% python3 -q
>>> import numpy as np
>>> import numpy.linalg as la
>>> np.set_printoptions(precision=2, suppress=True, linewidth=160)
>>> rnd = lambda a: np.round(a, 2) + 0
>>> E = np.loadtxt("arr.csv", delimiter=",")
>>> E
array([[  6.,   3., -16., -19., -13.,  -4.,  17.,  -4.,  -9.],
       [  0.,   0.,   0.,   0.,   0.,   0.,   0.,   0.,   0.],
       [ -6.,  -8.,  10.,  -7., -12.,  13.,  -7.,  -8.,   5.],
       [ -5.,  12.,  -9.,  -9.,  -3.,   1.,  -4.,   0.,   6.],
       [ -1.,  -3.,   3.,  -3.,  -7.,   5.,  -9.,  -6.,  -2.],
       [ -8.,  -2.,  -7.,  -7.,   0.,  16.,  -4.,  -1.,  -8.],
       [ -2.,   1.,  -6., -14., -19.,  -2.,  12.,  -3.,   9.],
       [-15.,  -8.,  11., -13.,   2.,   7.,  -4.,  -1.,   3.],
       [ -1., -11.,  -8., -11., -18.,  10.,   1.,  -8., -14.],
       [ -2.,  -9.,   0., -10.,  -4., -12.,   8.,   0.,  -8.],
       [-14.,  13.,  -4.,   0.,   9.,  12., -14., -11.,  -7.],
       [  5.,   4., -10., -10., -13.,   1.,   8.,  -1.,  -4.],
       [ -3.,  17.,  -8.,   2., -10.,  -1.,  -5.,  -9.,  -1.],
       [  3.,   8.,  -6.,   1.,   4.,   7.,   1.,  -3.,   3.],
       [-10.,   0., -10.,  -7.,  -1.,   5.,  -2.,  -1.,  -2.],
       [ -6., -11.,  14., -10.,  -3.,  -1.,   4.,  -1.,   2.],
       [  1.,  -1.,  -6.,  -9.,   0.,  -5.,   9.,  -3.,  -5.],
       [  0.,   0.,   0.,   0.,   0.,   0.,   0.,   0.,   0.],
       [ -4.,  14., -15.,  -2., -16.,  -4.,   1., -10.,  -4.],
       [ -1.,  -3.,  -7.,  -4.,  -6.,  -3.,   6.,  -1.,  -3.],
       [  0.,  -8.,  -1.,  -7., -12.,  13.,  -5.,  -7., -11.],
       [  3.,   6., -13., -10., -14., -10.,  10.,  -1.,   2.],
       [-16.,   0.,  -2.,  -5.,   0.,  13., -11.,  -9., -19.],
       [ -9.,   9., -12., -19., -17.,  18.,  -4., -12.,  11.],
       [-13.,  -3.,  12.,  -2.,  -5.,   5.,  -5., -10.,  -4.],
       [  3.,   8.,  -6.,   1.,   4.,   7.,   1.,  -3.,   3.],
       [ -8.,   2.,   5.,   2.,   0.,  -3.,  -7.,  -8., -11.],
       [ -5.,  -5.,   7.,  -4.,  -5.,   8.,   2.,  -2.,   7.],
       [-13.,  17.,  -8.,  -4., -12.,  12., -22., -15.,  -2.],
       [ -3.,   0.,  -6.,  -7.,  -7.,  12.,   9.,  -6.,   7.],
       [ -3., -12.,   3., -13., -11.,  -7.,  -1.,  -6., -10.],
       [ -4.,   5.,  -5.,  -1.,  -1.,  12.,  -2., -12., -17.],
       [-13., -11.,   1., -10., -16.,  10.,   5., -12., -16.]])
>>> hat = E @ la.solve(E.T @ E, E.T)
>>> rnd(la.eigvalsh(hat))
array([0., 0., 0., 0., 0., 0., 0., 0., 0., 0., 0., 0., 0., 0., 0., 0., 0., 0., 0., 0., 0., 0., 0., 0., 1., 1., 1., 1., 1., 1., 1., 1., 1.])
>>> la.matrix_rank(np.eye(33) - hat)
np.int64(24)
>>> M2 = E[0, 0] * E[1:] - np.outer(E[1:, 0], E[0])
>>> print(M2)
[[   0.    0.    0.    0.    0.    0.    0.    0.    0.]
 [   0.  -30.  -36. -156. -150.   54.   60.  -72.  -24.]
 [   0.   87. -134. -149.  -83.  -14.   61.  -20.   -9.]
 [   0.  -15.    2.  -37.  -55.   26.  -37.  -40.  -21.]
 [   0.   12. -170. -194. -104.   64.  112.  -38. -120.]
 [   0.   12.  -68. -122. -140.  -20.  106.  -26.   36.]
 [   0.   -3. -174. -363. -183.  -18.  231.  -66. -117.]
 [   0.  -63.  -64.  -85. -121.   56.   23.  -52.  -93.]
 [   0.  -48.  -32.  -98.  -50.  -80.   82.   -8.  -66.]
 [   0.  120. -248. -266. -128.   16.  154. -122. -168.]
 [   0.    9.   20.   35.  -13.   26.  -37.   14.   21.]
 [   0.  111.  -96.  -45.  -99.  -18.   21.  -66.  -33.]
 [   0.   39.   12.   63.   63.   54.  -45.   -6.   45.]
 [   0.   30. -220. -232. -136.  -10.  158.  -46. -102.]
 [   0.  -48.  -12. -174.  -96.  -30.  126.  -30.  -42.]
 [   0.   -9.  -20.  -35.   13.  -26.   37.  -14.  -21.]
 [   0.    0.    0.    0.    0.    0.    0.    0.    0.]
 [   0.   96. -154.  -88. -148.  -40.   74.  -76.  -60.]
 [   0.  -15.  -58.  -43.  -49.  -22.   53.  -10.  -27.]
 [   0.  -48.   -6.  -42.  -72.   78.  -30.  -42.  -66.]
 [   0.   27.  -30.   -3.  -45.  -48.    9.    6.   39.]
 [   0.   48. -268. -334. -208.   14.  206. -118. -258.]
 [   0.   81. -216. -285. -219.   72.  129. -108.  -15.]
 [   0.   21. -136. -259. -199.  -22.  191. -112. -141.]
 [   0.   39.   12.   63.   63.   54.  -45.   -6.   45.]
 [   0.   36.  -98. -140. -104.  -50.   94.  -80. -138.]
 [   0.  -15.  -38. -119.  -95.   28.   97.  -32.   -3.]
 [   0.  141. -256. -271. -241.   20.   89. -142. -129.]
 [   0.    9.  -84.  -99.  -81.   60.  105.  -48.   15.]
 [   0.  -63.  -30. -135. -105.  -54.   45.  -48.  -87.]
 [   0.   42.  -94.  -82.  -58.   56.   56.  -88. -138.]
 [   0.  -27. -202. -307. -265.    8.  251. -124. -213.]]
>>> print(rnd(E[:, 0] / E[0, 0]))
[ 1.    0.   -1.   -0.83 -0.17 -1.33 -0.33 -2.5  -0.17 -0.33 -2.33  0.83 -0.5   0.5  -1.67 -1.    0.17  0.   -0.67 -0.17  0.    0.5  -2.67 -1.5  -2.17  0.5
 -1.33 -0.83 -2.17 -0.5  -0.5  -0.67 -2.17]
>>> u = np.array([-1, -1, 2])
>>> print(np.cross(M2[8, :3], M2[23, :3]))
[7200.    0.    0.]
>>> np.convolve(M2[8], u)
array([   0.,   48.,   80.,   34.,   84.,  -66., -102., -234.,  238.,   50., -132.])
>>> np.correlate(M2[8], M2[23], "full")
array([    0.,  6768.,  9888.,  8234., 12970.,  8418.,  8804., 12082., 66300., 45586., -3286., -8364.,  2374., 19904.,  8808., -1386.,     0.])
>>> A = np.load("out14.npy")
>>> print(A)
[[ 0.1   0.4   0.   -0.2   0.8 ]
 [-0.1  -0.2  -1.   -0.6   0.1 ]
 [-0.7   0.41  1.47 -0.95 -0.32]
 [ 1.    0.8  -0.2  -0.4  -1.  ]
 [-1.2  -1.9  -0.2  -0.9  -1.  ]
 [ 1.5   1.3  -1.2  -0.5  -1.5 ]
 [ 0.8   1.1  -0.1  -1.5  -0.1 ]
 [-0.1   0.9   0.    0.   -0.1 ]
 [-0.6   0.   -0.5   0.6   0.5 ]
 [ 1.2   1.4   1.7   0.5   0.  ]
 [-0.7   0.4   1.4  -0.9  -0.3 ]
 [-0.2   1.   -0.2   0.5   0.6 ]
 [ 0.4   0.6   1.3   0.    1.3 ]]
>>> W2 = A[[11, 7]].astype(float)
>>> for _ in range(5):
...     lab = la.norm(A[:, None] - W2, axis=-1).argmin(axis=1)
...     W2 = np.array([A[lab == j].mean(axis=0) for j in range(2)])
... 
>>> lab
array([0, 1, 1, 1, 1, 1, 1, 1, 0, 1, 1, 0, 0])
>>> rnd(W2)
array([[-0.07,  0.5 ,  0.15,  0.22,  0.8 ],
       [ 0.19,  0.47,  0.21, -0.58, -0.47]])
>>> rnd(W2[1] - W2[0])
array([ 0.26, -0.03,  0.06, -0.81, -1.27])
>>> print(np.bincount(lab))
[4 9]
